$ python3 -q
>>> import numpy as np
>>> np.set_printoptions(precision=2, suppress=True, linewidth=120, sign=" ")
>>> K = np.loadtxt("a.csv", delimiter=",")
>>> print(K)
[[  8.  -2.   3.   1.  -9.  -9.   0.  -8.   4.   5.  -1.   9.   3.   0.  -6.]
 [  9.  -1.   4.   2.  -8.  -8.   1.  -7.   5.   6.   0.  10.   4.   1.  -5.]
 [ 10.   0.   5.   3.  -7.  -7.   2.  -6.   6.   7.   1.  11.   5.   2.  -4.]
 [  9.  -1.   4.   2.  -8.  -8.   1.  -7.   5.   6.   0.  10.   4.   1.  -5.]
 [  8.  -2.   3.   1.  -9.  -9.   0.  -8.   4.   5.  -1.   9.   3.   0.  -6.]
 [  8.  -2.   3.   1.  -9.  -9.   0.  -8.   4.   5.  -1.   9.   3.   0.  -6.]
 [ 10.   0.   5.   3.  -7.  -7.   2.  -6.   6.   7.   1.  11.   5.   2.  -4.]
 [ 10.   0.   5.   3.  -7.  -7.   2.  -6.   6.   7.   1.  11.   5.   2.  -4.]
 [  7.  -3.   2.   0. -10. -10.  -1.  -9.   3.   4.  -2.   8.   2.  -1.  -7.]
 [  8.  -2.   3.   1.  -9.  -9.   0.  -8.   4.   5.  -1.   9.   3.   0.  -6.]
 [  9.  -1.   4.   2.  -8.  -8.   1.  -7.   5.   6.   0.  10.   4.   1.  -5.]
 [ 10.   0.   5.   3.  -7.  -7.   2.  -6.   6.   7.   1.  11.   5.   2.  -4.]
 [  9.  -1.   4.   2.  -8.  -8.   1.  -7.   5.   6.   0.  10.   4.   1.  -5.]
 [  7.  -3.   2.   0. -10. -10.  -1.  -9.   3.   4.  -2.   8.   2.  -1.  -7.]]
>>> # rows 1 and 3 are equal
>>> rk = np.linalg.matrix_rank(K)
>>> print(rk)
2
>>> null = np.linalg.svd(K)[2][rk:].T
>>> print([int(np.linalg.matrix_rank(K[:, :j + 1])) for j in range(15)])
[1, 2, 2, 2, 2, 2, 2, 2, 2, 2, 2, 2, 2, 2, 2]
>>> print(np.allclose(K @ null, 0))
True
>>> print([int(np.linalg.matrix_rank(K[:i])) for i in range(1, len(K) + 1)])
[1, 2, 2, 2, 2, 2, 2, 2, 2, 2, 2, 2, 2, 2]
>>> print(np.linalg.matrix_rank(K.T @ K), np.linalg.matrix_rank(K @ K.T))
2 2
>>> print(np.argsort(-np.linalg.norm(K, axis=0).round(6), kind="stable")[:3])
[ 11   0   4]
>>> U, s, Vt = np.linalg.svd(K)
>>> print(s.round(2) + 0)
[ 81.72  14.85   0.     0.     0.     0.     0.     0.     0.     0.     0.     0.     0.     0.  ]
>>> A2 = U[:, :2] @ np.diag(s[:2]) @ Vt[:2]
>>> print(np.linalg.matrix_rank(K, rtol=0.05))
2
>>> print(np.round(np.linalg.norm(K - A2, 2), 2), round(s[2], 2))
0.0 0.0
>>> print(np.round(np.linalg.norm(K - A2) / np.linalg.norm(K), 2))
0.0
>>> A2 = K / np.sqrt((K ** 2).mean(axis=1, keepdims=True))
>>> print(np.linalg.matrix_rank(K - K.mean(axis=1, keepdims=True)))
1
>>> print(np.linalg.matrix_rank(A2) == np.linalg.matrix_rank(K))
True
>>> U, s = np.linalg.svd(K)
Traceback (most recent call last):
  File "<python-input-22>", line 1, in <module>
    U, s = np.linalg.svd(K)
    ^^^^
ValueError: too many values to unpack (expected 2)
>>> U, s, Vt = np.linalg.svd(K, full_matrices=False)
>>> print(np.round(s / s[0], 2) + 0)
[ 1.    0.18  0.    0.    0.    0.    0.    0.    0.    0.    0.    0.    0.    0.  ]
>>> J = np.vander(np.arange(9) - 2, 4, increasing=True)
>>> print(J)
[[  1  -2   4  -8]
 [  1  -1   1  -1]
 [  1   0   0   0]
 [  1   1   1   1]
 [  1   2   4   8]
 [  1   3   9  27]
 [  1   4  16  64]
 [  1   5  25 125]
 [  1   6  36 216]]
>>> q, vecs = np.linalg.qr(J[:, :1])[0], np.linalg.qr(J[:, 1:])[0]
>>> s = np.linalg.svd(q.T @ vecs, compute_uv=False)
>>> print(s)
[ 0.84]
>>> print((s > 0.9).sum())
0
>>> x = np.array([-2, 0, 1, -2])
>>> print(np.linalg.norm(J @ x) <= np.linalg.norm(J, 2) * np.linalg.norm(x) + 1e-9)
True
>>> print(J * x)
[[  -2    0    4   16]
 [  -2    0    1    2]
 [  -2    0    0    0]
 [  -2    0    1   -2]
 [  -2    0    4  -16]
 [  -2    0    9  -54]
 [  -2    0   16 -128]
 [  -2    0   25 -250]
 [  -2    0   36 -432]]
>>> print(J @ np.ones(4))
[ -5.   0.   1.   4.  15.  40.  85. 156. 259.]
>>> print((J @ x).argmax())
0
>>> x @ J
Traceback (most recent call last):
  File "<python-input-36>", line 1, in <module>
    x @ J
    ~~^~~
ValueError: matmul: Input operand 1 has a mismatch in its core dimension 0, with gufunc signature (n?,k),(k,m?)->(n?,m?) (size 9 is different from 4)
>>> print(np.sign((J @ x).round(6)))
[ 1  1 -1 -1 -1 -1 -1 -1 -1]
>>> print(J @ x)
[  18    1   -2   -3  -14  -47 -114 -227 -398]
